$ ipython --no-banner

In [1]: import numpy as np

In [2]: from numpy import linalg as LA

In [3]: np.set_printoptions(suppress=True, linewidth=160)

In [4]: rd = lambda a: np.round(a, 2) + 0

In [5]: M = np.array([[3, 3, 3, 3], [3, 6, 6, 6], [3, 6, 9, 9], [3, 6, 9, 12]])

In [6]: print(M)
[[ 3  3  3  3]
 [ 3  6  6  6]
 [ 3  6  9  9]
 [ 3  6  9 12]]

In [7]: # symmetric, so the eigenvalues are real

In [8]: print(rd(LA.det(M)))
81.0

In [9]: print(rd(np.abs(LA.eigvals(M)).max()))
24.87

In [10]: print(rd(np.sort(np.abs(LA.eigvals(M)))))
[ 0.85  1.28  3.   24.87]

In [11]: print(np.allclose(M, M.T))
True

In [12]: feats = np.loadtxt("run19.csv", delimiter=",")

In [13]: print(feats)
[[-3.79 -4.36 -0.73]
 [-3.77  0.89  0.39]
 [-0.49  6.    6.77]
 [-1.18  5.52  2.82]
 [ 7.95  0.42 -2.39]
 [ 2.92  9.81  1.24]
 [ 1.35 -3.63  1.8 ]
 [ 2.   -2.38 -1.75]
 [-5.93 -1.56 -1.54]
 [ 3.38 -2.79 -0.9 ]
 [ 0.96  3.14 -0.37]
 [ 0.82 -7.53  1.7 ]
 [-4.17  2.8   0.06]
 [ 4.91  3.18 -2.97]
 [ 1.94 -7.49  8.09]
 [ 1.53 -1.31  0.18]
 [-2.89  1.89  6.74]
 [ 3.89 -3.01 -2.97]
 [-6.21  2.88  2.02]]

In [14]: M2 = np.array([[8, 3, 6], [2, 3, 8], [3, 9, 5]])

In [15]: print(LA.matrix_rank(feats @ M2))
3

In [16]: mat = np.arange(12).reshape(3, 4) + 2

In [17]: print(mat)
[[ 2  3  4  5]
 [ 6  7  8  9]
 [10 11 12 13]]

In [18]: left, s, vt = LA.svd(mat, full_matrices=False)

In [19]: print(rd(s))
[28.56  1.53  0.  ]

In [20]: print(rd(s / s[0]))
[1.   0.05 0.  ]

In [21]: print(np.abs(left[:, 0]).round(6).argmax())
2

In [22]: print(rd(left.T @ mat @ vt.T))
[[28.56  0.    0.  ]
 [ 0.    1.53  0.  ]
 [ 0.    0.    0.  ]]

In [23]: left, s, vt = LA.svd(mat)

In [24]: vecs = vt[:(s > 1e-8).sum()]

In [25]: rng = np.random.default_rng(668209)

In [26]: x0 = mat[1] + 2 * mat[2] + rng.integers(2) * np.eye(4)[3]

In [27]: print(x0)
[26. 29. 32. 36.]

In [28]: print(rd(np.diag(vecs.T @ vecs)))
[0.7 0.3 0.3 0.7]

In [29]: print(LA.matrix_rank(np.vstack([mat, x0])))
3

In [30]: print(rd(vecs.T @ vecs))
[[ 0.7  0.4  0.1 -0.2]
 [ 0.4  0.3  0.2  0.1]
 [ 0.1  0.2  0.3  0.4]
 [-0.2  0.1  0.4  0.7]]

In [31]: left, s, vt = LA.svd(mat)

In [32]: print(np.argmax(s[:-1] / (s[1:] + 1e-6)) + 1)
2

In [33]: M2 = left[:, :2] @ np.diag(s[:2]) @ vt[:2]

In [34]: print(rd(LA.norm(mat - M2) / LA.norm(mat)))
0.0

In [35]: print(rd(np.abs(mat - M2).max()))
0.0

In [36]: print(LA.matrix_rank(mat, rtol=0.05))
2

In [37]: print(LA.matrix_rank(M2))
2

In [38]: print(LA.matrix_rank(mat, rtol=0.1))
1

In [39]: m1 = np.maximum(np.array([[1, 2],
    ...:     [1, 0],
    ...:     [2, 2],
    ...:     [2, 0],
    ...:     [0, 0],
    ...:     [0, 1],
    ...:     [1, 2],
    ...:     [0, 0],
    ...:     [0, 1],
    ...:     [2, 2],
    ...:     [0, 1],
    ...:     [1, 0],
    ...:     [1, 1],
    ...:     [2, 2],
    ...:     [2, 0],
    ...:     [0, 0]]) @ np.array([[-2, 1, 2], [-1, 0, -1]]) + np.array([3, -2, 2]), 0)

In [40]: print(m1)
[[0 0 2]
 [1 0 4]
 [0 0 4]
 [0 0 6]
 [3 0 2]
 [2 0 1]
 [0 0 2]
 [3 0 2]
 [2 0 1]
 [0 0 4]
 [2 0 1]
 [1 0 4]
 [0 0 3]
 [0 0 4]
 [0 0 6]
 [3 0 2]]

In [41]: # rows and columns are dependent

In [42]: left, s, vt = LA.svd(m1)

In [43]: vecs = vt[:(s > 1e-8).sum()]

In [44]: x0 = m1[15] + -1 * m1[11] + rng.integers(2) * np.eye(3)[2]

In [45]: print(x0)
[ 2.  0. -2.]

In [46]: print(rd(vecs.T @ vecs))
[[1. 0. 0.]
 [0. 0. 0.]
 [0. 0. 1.]]

In [47]: print(m1 - m1[0])
[[ 0  0  0]
 [ 1  0  2]
 [ 0  0  2]
 [ 0  0  4]
 [ 3  0  0]
 [ 2  0 -1]
 [ 0  0  0]
 [ 3  0  0]
 [ 2  0 -1]
 [ 0  0  2]
 [ 2  0 -1]
 [ 1  0  2]
 [ 0  0  1]
 [ 0  0  2]
 [ 0  0  4]
 [ 3  0  0]]

In [48]: print(m1.sum(axis=1))
[2 5 4 6 5 3 2 5 3 4 3 5 3 4 6 5]

In [49]: print(np.unravel_index(np.abs(m1).argmax(), m1.shape))
(np.int64(3), np.int64(2))
